$ python3 -q
>>> import numpy as np
>>> np.set_printoptions(precision=1, suppress=True, linewidth=100)
>>> arr = np.load("data.npy")
>>> print(arr)
[[-1  0  0]
 [ 0  2  0]
 [ 0  0 -1]]
>>> # triangular: eigenvalues sit on the diagonal
>>> other = np.array([[2, 0], [0, 3], [2, 5]])
>>> print(np.einsum("ij,ij->i", arr, arr))
[1 4 1]
>>> print(np.vstack([arr, other.T]).shape)
(5, 3)
>>> print(np.linalg.matrix_rank(arr @ other))
2
>>> print(other.T @ arr.T)
[[-2  0 -2]
 [ 0  6 -5]]
>>> print(np.einsum("ij->j", arr))
[-1  2 -1]
>>> print(round(np.linalg.eigvalsh(arr).min(), 1))
-1.0
>>> try:
...     np.linalg.cholesky(arr)
... except np.linalg.LinAlgError as e:
...     print("failed:", e)
... 
failed: Matrix is not positive definite
>>> print((arr - arr.T) / 2)
[[0. 0. 0.]
 [0. 0. 0.]
 [0. 0. 0.]]
>>> print(round(float(np.abs(np.linalg.eigvals(arr)).max()), 1))
2.0
>>> print(np.allclose(arr, arr.T))
True
>>> P = np.triu(np.array([[-4, -5, 4], [1, -3, 3], [-3, 1, -3]]), 1) + np.eye(3)
>>> other = P @ arr @ np.linalg.inv(P)
>>> print(np.poly(other))
[ 1.  0. -3. -2.]
>>> print(np.linalg.matrix_rank(other))
3
>>> print(P @ arr - arr @ P)
[[  0. -15.   0.]
 [  0.   0.  -9.]
 [  0.   0.   0.]]
>>> other = np.array([[3, 1, 0, 1, 4, 0],
...     [5, 4, 4, 1, 4, 2],
...     [4, 4, 3, 5, 2, 3],
...     [3, 4, 5, 5, 4, 1],
...     [2, 2, 4, 3, 3, 0],
...     [5, 0, 2, 5, 4, 4]])
>>> A = np.tril(other)
>>> print(A)
[[3 0 0 0 0 0]
 [5 4 0 0 0 0]
 [4 4 3 0 0 0]
 [3 4 5 5 0 0]
 [2 2 4 3 3 0]
 [5 0 2 5 4 4]]
>>> W1 = np.array([[0, -3, 0, 1, 2, -1],
...     [-1, -1, 0, -1, -1, 3],
...     [0, 2, 2, 0, 0, -3],
...     [-2, 1, 0, 2, -3, 0],
...     [1, 1, -1, 1, 2, 3],
...     [-3, 2, 0, -3, -3, 3]])
>>> coef = np.array([3, -1, -3, -3, -3, -1])
>>> H = np.maximum(A @ W1 + coef, 0)
>>> print((H > 0).astype(int))
[[1 0 0 0 1 0]
 [0 0 0 0 1 1]
 [0 0 1 0 1 0]
 [0 1 1 1 0 0]
 [0 1 1 1 0 0]
 [0 1 0 1 0 1]]
>>> print(H)
[[ 3  0  0  0  3  0]
 [ 0  0  0  0  3  6]
 [ 0  0  3  0  1  0]
 [ 0  1  7  6  0  0]
 [ 0  5  2  6  0  0]
 [ 0  5  0  4  0 12]]
>>> print((H > 0).mean(axis=0))
[0.2 0.5 0.5 0.5 0.5 0.3]
>>> Z = np.array([[3, 2], [0, 1], [0, 0], [2, 3], [2, 2], [1, 1]])
>>> print(H @ Z)
[[15 12]
 [12 12]
 [ 2  2]
 [12 19]
 [12 23]
 [20 29]]
>>> other = A ** -1
Traceback (most recent call last):
  File "<python-input-32>", line 1, in <module>
    other = A ** -1
            ~~^^~~~
ValueError: Integers to negative integer powers are not allowed.
>>> other = np.linalg.inv(A)
>>> print(np.allclose(other, A.T))
False
>>> print(round(np.linalg.cond(A), 1))
11.9
>>> print(np.round(np.linalg.det(A) * other, 1) + 0)
[[ 720.    0.    0.    0.    0.    0.]
 [-900.  540.    0.    0.    0.    0.]
 [ 240. -720.  720.    0.    0.    0.]
 [  48.  288. -720.  432.    0.    0.]
 [-248.  312. -240. -432.  720.    0.]
 [-832. -312.  780. -108. -720.  540.]]
>>> print(np.round(np.linalg.inv(other), 1) + 0)
[[3. 0. 0. 0. 0. 0.]
 [5. 4. 0. 0. 0. 0.]
 [4. 4. 3. 0. 0. 0.]
 [3. 4. 5. 5. 0. 0.]
 [2. 2. 4. 3. 3. 0.]
 [5. 0. 2. 5. 4. 4.]]
>>> print(round(np.linalg.det(A) * np.linalg.det(other), 1))
1.0
>>> r0 = np.array([2, -1, -2, 2, -1, -2])
>>> other = A + np.outer(r0, np.eye(6)[0])
>>> print(np.linalg.matrix_rank(other - A))
1
>>> print(A @ A)
[[ 9  0  0  0  0  0]
 [35 16  0  0  0  0]
 [44 28  9  0  0  0]
 [64 56 40 25  0  0]
 [47 42 39 24  9  0]
 [66 36 55 57 28 16]]
>>> print(np.sort(np.linalg.eigvals(A)))
[3. 3. 3. 4. 4. 5.]
>>> print(np.prod(np.diag(A)), round(np.linalg.det(A), 1))
2160 2160.0
>>> r0 = np.array([-2, 2, 0, 3, -2])
>>> rng = np.random.default_rng(48324)
>>> feats = np.outer(rng.normal(size=27), r0) + 0.3 * rng.normal(size=(27, 5))
>>> print(feats.round(1) + 0)
[[ 0.3 -0.6 -0.2 -0.9  0.7]
 [ 0.   0.2 -0.3 -0.2  0.3]
 [-2.2  2.3  0.4  3.3 -2. ]
 [ 3.2 -3.   0.5 -5.1  3.3]
 [ 0.2 -0.1  0.3 -0.6  0.2]
 [-3.1  3.2  0.5  5.  -3. ]
 [-0.7  1.2 -0.3  1.3 -1.1]
 [ 1.  -1.2 -0.1 -0.9  1.3]
 [-0.7  0.3 -0.1  1.  -1. ]
 [-1.7  1.4  0.6  2.8 -1.3]
 [ 0.5 -0.5 -0.2 -0.8  0.3]
 [-2.9  2.8  0.2  3.4 -2.8]
 [-1.2  1.  -0.3  1.7 -0.8]
 [ 0.1 -0.1 -0.1 -0.5 -0.1]
 [-4.2  4.6 -0.2  6.7 -4.1]
 [-1.2  1.4  0.3  1.8 -0.6]
 [ 2.3 -2.2 -0.2 -3.5  2.9]
 [-1.2  1.1  0.   1.8 -1.3]
 [-3.5  3.1 -0.4  5.2 -3.2]
 [ 2.2 -2.3 -0.4 -3.2  2.5]
 [-3.   2.4 -0.2  4.5 -2.9]
 [-2.1  2.7 -0.2  2.8 -1.7]
 [-0.1  1.   0.   0.2  0. ]
 [-3.1  3.1  0.2  4.6 -3.4]
 [ 1.5 -1.4  0.2 -2.9  0.8]
 [-0.5  0.8  0.8  1.6 -0.8]
 [-1.3  1.3  0.   1.7 -1.2]]
>>> q, vecs = np.linalg.qr(feats[:, :1])[0], np.linalg.qr(feats[:, 1:])[0]
>>> sv = np.linalg.svd(q.T @ vecs, compute_uv=False)
>>> print(sv)
[1.]
>>> P = feats @ np.linalg.solve(feats.T @ feats, feats.T)
>>> print(np.round(np.diag(P), 1) + 0)
[0.1 0.1 0.1 0.2 0.1 0.2 0.3 0.2 0.1 0.3 0.  0.4 0.1 0.1 0.3 0.2 0.2 0.  0.2 0.1 0.2 0.3 0.3 0.1
 0.3 0.4 0. ]
>>> print(P @ feats[:, 1])
[-0.6  0.2  2.3 -3.  -0.1  3.2  1.2 -1.2  0.3  1.4 -0.5  2.8  1.  -0.1  4.6  1.4 -2.2  1.1  3.1
 -2.3  2.4  2.7  1.   3.1 -1.4  0.8  1.3]
>>> Z = feats[[16, 2]].astype(float)
>>> for _ in range(4):
...     labels = np.linalg.norm(feats[:, None] - Z, axis=-1).argmin(axis=1)
...     Z = np.array([feats[labels == j].mean(axis=0) for j in range(2)])
... 
>>> print(labels)
[0 0 1 0 0 1 1 0 1 1 0 1 1 0 1 1 0 1 1 0 1 1 0 1 0 1 1]
>>> print(Z[1] - Z[0])
[-3.1  3.   0.1  4.8 -3.1]
>>> Xs = feats - feats.mean(axis=0)
>>> left, sv, Vh = np.linalg.svd(Xs, full_matrices=False)
>>> print(np.abs(Vh[-1]))
[0.9 0.2 0.1 0.3 0.3]
>>> print(np.abs(Vh[0]).argmax())
3
>>> print(np.linalg.matrix_rank(Xs))
5
>>> print(np.round(Xs.mean(axis=0), 1) + 0)
[0. 0. 0. 0. 0.]
>>> print(np.round(sv ** 2 / (sv ** 2).sum(), 1) + 0)
[1. 0. 0. 0. 0.]
>>> print(sv)
[22.2  1.7  1.7  1.5  0.8]
>>> print((np.sign(left[:, 0]) == np.sign(left[0, 0])).astype(int))
[1 1 0 1 1 0 0 1 1 0 1 0 0 1 0 0 1 0 0 1 0 0 1 0 1 0 0]
>>> other = np.c_[feats[:, :1] @ np.array([[1]]), np.array([3, -2, -1, -3, -1, -1, 0, 0, 3, 2, 2, -2, -1, 0, 1, -2, 2, 1, 2, 2, 1, 2, -1, 2, 3, 2, 2])]
>>> print(other.round(1) + 0)
[[ 0.3  3. ]
 [ 0.  -2. ]
 [-2.2 -1. ]
 [ 3.2 -3. ]
 [ 0.2 -1. ]
 [-3.1 -1. ]
 [-0.7  0. ]
 [ 1.   0. ]
 [-0.7  3. ]
 [-1.7  2. ]
 [ 0.5  2. ]
 [-2.9 -2. ]
 [-1.2 -1. ]
 [ 0.1  0. ]
 [-4.2  1. ]
 [-1.2 -2. ]
 [ 2.3  2. ]
 [-1.2  1. ]
 [-3.5  2. ]
 [ 2.2  2. ]
 [-3.   1. ]
 [-2.1  2. ]
 [-0.1 -1. ]
 [-3.1  2. ]
 [ 1.5  3. ]
 [-0.5  2. ]
 [-1.3  2. ]]
>>> print(np.round(np.linalg.norm(other - feats @ np.linalg.lstsq(feats, other)[0], axis=0), 1) + 0)
[0.  8.8]
>>> print(np.linalg.matrix_rank(other))
2
>>> print(np.round(np.linalg.lstsq(feats, other[:, 0])[0], 1) + 0)
[1. 0. 0. 0. 0.]
>>> Z = 3 * np.array([[0.2, 1.0, 0.2, -0.5, 0.8], [-0.1, -1.1, 0.5, 0.4, -1.0]])
>>> labels = rng.integers(0, 2, 10)
>>> M = Z[labels] + rng.normal(size=(10, 5))
>>> print(M)
[[ 1.1  1.8  1.1 -1.5  3.5]
 [ 0.9 -3.2  1.5  2.  -2.6]
 [ 0.3 -3.   2.6  1.7 -2.8]
 [ 0.7  0.8  1.2 -2.   2.9]
 [-0.3 -1.9  1.5  1.9 -3.7]
 [-1.9 -2.9  0.6  1.6 -3.5]
 [-1.5 -4.7  1.4  0.5 -1.4]
 [-0.2  3.7 -0.9 -2.3  1.5]
 [ 2.4  3.9  1.4 -1.3  2.4]
 [ 0.3 -4.2  1.6  2.1 -2.9]]
>>> G = np.cov(M, rowvar=False)
>>> print(np.argsort(-M.std(axis=0).round(6), kind="stable"))
[1 4 3 0 2]
>>> print(M.std(axis=0))
[1.2 3.1 0.8 1.7 2.7]
>>> print(np.polyfit(M[:, 1], M[:, 2], 1))
[-0.1  1.1]
>>> print(G.shape)
(5, 5)
>>> print(np.linalg.eigvalsh(G)[::-1])
[21.   1.8  1.6  0.2  0.1]
>>> labels = M[:, 1] > np.median(M[:, 1])
>>> r0 = M[labels].mean(axis=0) - M[~labels].mean(axis=0)
>>> print(((M - M.mean(axis=0)) @ r0 > 0).astype(int))
[1 0 0 1 0 0 0 1 1 0]
>>> print(r0)
[ 1.1  5.3 -0.7 -2.6  3.9]
>>> print(labels.astype(int))
[1 0 0 1 1 0 0 1 1 0]
>>> print((((M - M.mean(axis=0)) @ r0 > 0) == labels).mean())
0.9
>>> X = np.load("dump.npy")
>>> print(X)
[[ 10  -8  10 -13]
 [  0 -12   0 -12]
 [  6 -10   6 -13]
 [ 12 -16  12 -22]
 [  2 -18   2 -19]
 [ 16  -4  16 -12]
 [  4 -14   4 -16]]
>>> # null space of dimension 2
>>> r = np.linalg.matrix_rank(X)
>>> print(r)
2
>>> ns = np.linalg.svd(X)[2][r:].T
>>> print([int(np.linalg.matrix_rank(np.delete(X, i, axis=0))) for i in range(7)])
[2, 2, 2, 2, 2, 2, 2]
>>> other = np.array([[0, 0], [2, 0], [0, 1], [0, 1], [2, 1]])
>>> Z = np.array([[-3, 1, 2, 3, 3], [-1, 0, 2, 2, 0]])
>>> E = other @ Z
>>> print(E)
[[ 0  0  0  0  0]
 [-6  2  4  6  6]
 [-1  0  2  2  0]
 [-1  0  2  2  0]
 [-7  2  6  8  6]]
>>> left, sv, Vh = np.linalg.svd(E)
>>> vecs = Vh[:(sv > 1e-8).sum()]
>>> x = E[0] + -1 * E[4] + rng.integers(2) * np.eye(5)[1]
>>> print(x)
[ 7. -1. -6. -8. -6.]
>>> print(np.linalg.matrix_rank(np.vstack([E, x])))
3
